$ python3 -q
>>> import numpy as np
>>> np.set_printoptions(precision=1, suppress=True, linewidth=140, floatmode="fixed")
>>> feats = 5 * np.eye(5) + np.eye(5, k=1)
>>> print(feats)
[[5.0 1.0 0.0 0.0 0.0]
 [0.0 5.0 1.0 0.0 0.0]
 [0.0 0.0 5.0 1.0 0.0]
 [0.0 0.0 0.0 5.0 1.0]
 [0.0 0.0 0.0 0.0 5.0]]
>>> print(np.linalg.matrix_power(feats, 4))
[[625.0 500.0 150.0  20.0   1.0]
 [  0.0 625.0 500.0 150.0  20.0]
 [  0.0   0.0 625.0 500.0 150.0]
 [  0.0   0.0   0.0 625.0 500.0]
 [  0.0   0.0   0.0   0.0 625.0]]
>>> print(np.round(np.abs(np.linalg.eigvals(feats)).max(), 1))
5.0
>>> print((feats + feats.T) / 2)
[[5.0 0.5 0.0 0.0 0.0]
 [0.5 5.0 0.5 0.0 0.0]
 [0.0 0.5 5.0 0.5 0.0]
 [0.0 0.0 0.5 5.0 0.5]
 [0.0 0.0 0.0 0.5 5.0]]
>>> np.linalg.determinant(feats)
Traceback (most recent call last):
  File "<python-input-7>", line 1, in <module>
    np.linalg.determinant(feats)
    ^^^^^^^^^^^^^^^^^^^^^
AttributeError: module 'numpy.linalg' has no attribute 'determinant'
>>> print(np.allclose(feats @ feats.T, feats.T @ feats))
False
>>> feats.inv()
Traceback (most recent call last):
  File "<python-input-9>", line 1, in <module>
    feats.inv()
    ^^^^^^^^^
AttributeError: 'numpy.ndarray' object has no attribute 'inv'
>>> print(feats @ feats)
[[25.0 10.0  1.0  0.0  0.0]
 [ 0.0 25.0 10.0  1.0  0.0]
 [ 0.0  0.0 25.0 10.0  1.0]
 [ 0.0  0.0  0.0 25.0 10.0]
 [ 0.0  0.0  0.0  0.0 25.0]]
>>> rng = np.random.default_rng(1612)
>>> idx = rng.permutation(5)
>>> print(idx)
[1 2 0 4 3]
>>> A2 = feats[idx][:, idx]
>>> print(round(float(np.linalg.det(A2)), 1), round(float(np.linalg.det(feats[idx])), 1))
3125.0 -3125.0
>>> print(A2)
[[5.0 1.0 0.0 0.0 0.0]
 [0.0 5.0 0.0 0.0 1.0]
 [1.0 0.0 5.0 0.0 0.0]
 [0.0 0.0 0.0 5.0 0.0]
 [0.0 0.0 0.0 1.0 5.0]]
>>> x0 = np.array([-2, 0, -1, 2, 3])
>>> target = feats @ x0
>>> c, lr = np.zeros(5), 1 / np.linalg.norm(feats, 2) ** 2
>>> for i in range(12):
...     c -= lr * feats.T @ (feats @ c - target)
...     if i % 2 == 0: print(i, round(np.linalg.norm(feats @ c - target), 1))
... 
0 4.7
2 0.8
4 0.2
6 0.0
8 0.0
10 0.0
>>> print(round(np.linalg.cond(feats), 1))
1.4
>>> u = np.array([1, 1, 1, 2, 0])
>>> A2 = feats + np.outer(u, np.eye(5)[4])
>>> print(np.round(np.linalg.det(A2) / np.linalg.det(feats), 1), round(float(1 + np.linalg.solve(feats, u)[4]), 1))
1.0 1.0
>>> print(A2)
[[5.0 1.0 0.0 0.0 1.0]
 [0.0 5.0 1.0 0.0 1.0]
 [0.0 0.0 5.0 1.0 1.0]
 [0.0 0.0 0.0 5.0 3.0]
 [0.0 0.0 0.0 0.0 5.0]]
>>> print(np.linalg.matrix_rank(np.linalg.inv(A2) - np.linalg.inv(feats), tol=1e-8))
1
>>> print(np.linalg.matrix_rank(A2 - feats))
1
>>> J = np.load("test11.npy")
>>> print(J)
[[ 0.3 -1.5 -1.8  0.1  0.3  1.0  0.7 -0.2  1.2  0.2 -2.3]
 [-1.4  0.3  0.6  0.6  2.0 -0.3  0.0  2.0 -0.7 -0.2  1.4]
 [-0.5 -0.5 -0.3  1.1 -1.5  0.0 -0.2  1.4  0.2 -1.2 -1.6]
 [ 1.3 -1.5  2.1 -0.4  0.8  0.7 -0.8  0.2 -1.6 -1.8  1.4]
 [ 1.1 -0.4 -0.9  0.6 -0.4 -0.3  1.3  1.1 -2.1 -0.6 -0.1]
 [ 0.7 -0.6 -3.6  1.3  0.0 -0.6  2.4 -1.0  2.0 -0.5 -0.2]
 [-0.4  0.4  0.3 -0.1  0.8  0.0 -1.3 -1.6  0.1  0.1  0.3]
 [ 1.2  0.1  3.9  0.2  0.0  0.4 -0.6 -0.7  0.5 -0.1 -0.6]
 [ 0.2  0.0  0.3  1.6  0.4  1.1  0.4 -2.4 -2.1 -0.9 -0.8]]
>>> blk = np.stack([J, -2 * J, J[::-1]])
>>> print((blk @ J.T).shape)
(3, 9, 9)
>>> print(blk.sum(axis=0))
[[-0.1  1.5  2.1  1.5  0.1  0.1 -0.3 -2.2 -3.3 -1.1  1.5]
 [ 2.6 -0.2  3.3 -0.4 -2.0  0.7 -0.6 -2.7  1.2  0.1 -2.0]
 [ 0.1  0.9  0.6 -1.2  2.3  0.0 -1.1 -3.0 -0.1  1.3  1.9]
 [-0.6  0.9 -5.7  1.7 -0.8 -1.3  3.2 -1.2  3.6  1.3 -1.6]
 [ 0.0  0.0  0.0  0.0  0.0  0.0  0.0  0.0  0.0  0.0  0.0]
 [ 0.6 -0.9  5.7 -1.7  0.8  1.3 -3.2  1.2 -3.6 -1.3  1.6]
 [-0.1 -0.9 -0.6  1.2 -2.3  0.0  1.1  3.0  0.1 -1.3 -1.9]
 [-2.6  0.2 -3.3  0.4  2.0 -0.7  0.6  2.7 -1.2 -0.1  2.0]
 [ 0.1 -1.5 -2.1 -1.5 -0.1 -0.1  0.3  2.2  3.3  1.1 -1.5]]
>>> print(np.linalg.matrix_rank(blk.reshape(3, -1)))
2
>>> print(np.einsum("bij,cij->bc", blk, blk))
[[ 132.5 -264.9  -22.4]
 [-264.9  529.9   44.8]
 [ -22.4   44.8  132.5]]
>>> w1 = np.array([[3, -1, -3],
...     [7, 7, 3],
...     [5, 5, 3],
...     [9, 7, -7],
...     [4, 4, 4],
...     [7, 7, 5],
...     [9, 6, -1],
...     [-3, 8, 4],
...     [-2, 9, 9],
...     [-5, -5, 7],
...     [1, 4, -9]])
>>> c = np.array([1, -2, -1])
>>> hid = np.maximum(J @ w1 + c, 0)
>>> print((hid > 0).mean(axis=0))
[0.7 0.4 0.2]
>>> print((hid > 0).astype(int))
[[0 0 1]
 [1 1 0]
 [0 1 0]
 [1 0 0]
 [1 0 0]
 [1 1 0]
 [0 0 0]
 [1 1 1]
 [1 0 0]]
>>> Z = np.array([[6, -9], [-2, 2], [-3, 7]])
>>> print((hid @ Z).round(6).argmax(axis=1))
[1 0 1 0 0 0 0 0 0]
